% python3 -q
>>> import numpy as np
>>> import numpy.linalg as la
>>> np.set_printoptions(suppress=True, linewidth=160)
>>> arr = np.load("case16.npy")
>>> print(arr)
[[5 1 5 1]
 [5 0 5 0]
 [5 1 5 1]
 [5 0 5 0]]
>>> G = arr.T @ arr
>>> print((arr @ arr.T).shape)
(4, 4)
>>> print(np.diag(G))
[100   2 100   2]
>>> print(np.trace(G), (arr ** 2).sum())
204 204
>>> print(la.matrix_rank(G))
2
>>> print(np.allclose(G, G.T))
True
>>> data = np.load("run17.npy")
>>> print(data)
[[4 5 4 3 2]
 [5 6 5 4 3]
 [5 6 5 4 3]
 [4 5 4 3 2]
 [2 3 2 1 0]]
>>> rng = np.random.default_rng(663411)
>>> other = arr + rng.integers(-2, 3, (4, 2)) @ rng.integers(-2, 3, (2, 4))
>>> print(other)
[[ 3  1  7  3]
 [ 9 -2  3 -2]
 [ 1  1  9  5]
 [ 9 -1  2 -3]]
>>> print(np.abs(other - arr).sum(axis=1))
[ 6 10 12 11]
>>> print(la.matrix_rank(other - arr, tol=1e-8))
2
>>> print(np.round(la.svd(other - arr, compute_uv=False), 2) + 0)
[10.87  2.22  0.    0.  ]
>>> print(other - arr)
[[-2  0  2  2]
 [ 4 -2 -2 -2]
 [-4  0  4  4]
 [ 4 -1 -3 -3]]
>>> rank = la.matrix_rank(data)
>>> print(rank)
2
>>> ns = la.svd(data)[2][rank:].T
>>> print([int(la.matrix_rank(data[:, :j + 1])) for j in range(5)])
[1, 2, 2, 2, 2]
>>> print(np.round(data @ ns, 2) + 0)
[[0. 0. 0.]
 [0. 0. 0.]
 [0. 0. 0.]
 [0. 0. 0.]
 [0. 0. 0.]]
>>> print([int(la.matrix_rank(np.delete(data, i, axis=0))) for i in range(5)])
[2, 2, 2, 2, 2]
>>> print([int(la.matrix_rank(data[:i])) for i in range(1, len(data) + 1)])
[1, 2, 2, 2, 2]
>>> print(np.allclose(data @ ns, 0))
True
>>> print(la.matrix_rank(data.T @ data), la.matrix_rank(data @ data.T))
2 2
>>> print(np.round(ns @ ns.T, 2))
[[ 0.77 -0.31 -0.23 -0.15 -0.08]
 [-0.31  0.42 -0.31 -0.04  0.23]
 [-0.23 -0.31  0.77 -0.15 -0.08]
 [-0.15 -0.04 -0.15  0.73 -0.38]
 [-0.08  0.23 -0.08 -0.38  0.31]]
>>> print(np.allclose(data[:-1].T @ la.lstsq(data[:-1].T, data[-1])[0], data[-1]))
True
>>> print(la.lstsq(data[:-1].T, data[-1])[2])
2
>>> print(np.abs(np.diag(la.qr(data)[1])) > 1e-9)
[ True  True False False False]
>>> print(np.round(data @ la.pinv(data) @ data, 2))
[[4. 5. 4. 3. 2.]
 [5. 6. 5. 4. 3.]
 [5. 6. 5. 4. 3.]
 [4. 5. 4. 3. 2.]
 [2. 3. 2. 1. 0.]]
>>> print(round(np.trace(la.pinv(data) @ data), 2))
2.0
>>> U, s, VT = la.svd(data)
>>> V = VT[:(s > 1e-8).sum()]
>>> x = data[4] + -3 * data[3] + rng.integers(2) * np.eye(5)[2]
>>> print(x)
[-10. -12. -10.  -8.  -6.]
>>> print(la.matrix_rank(np.vstack([data, x])))
2
>>> print(np.round(V.T @ V, 2))
[[ 0.23  0.31  0.23  0.15  0.08]
 [ 0.31  0.58  0.31  0.04 -0.23]
 [ 0.23  0.31  0.23  0.15  0.08]
 [ 0.15  0.04  0.15  0.27  0.38]
 [ 0.08 -0.23  0.08  0.38  0.69]]
>>> print(np.allclose(V.T @ V @ x, x))
True
>>> print(np.round(np.diag(V.T @ V), 2))
[0.23 0.58 0.23 0.27 0.69]
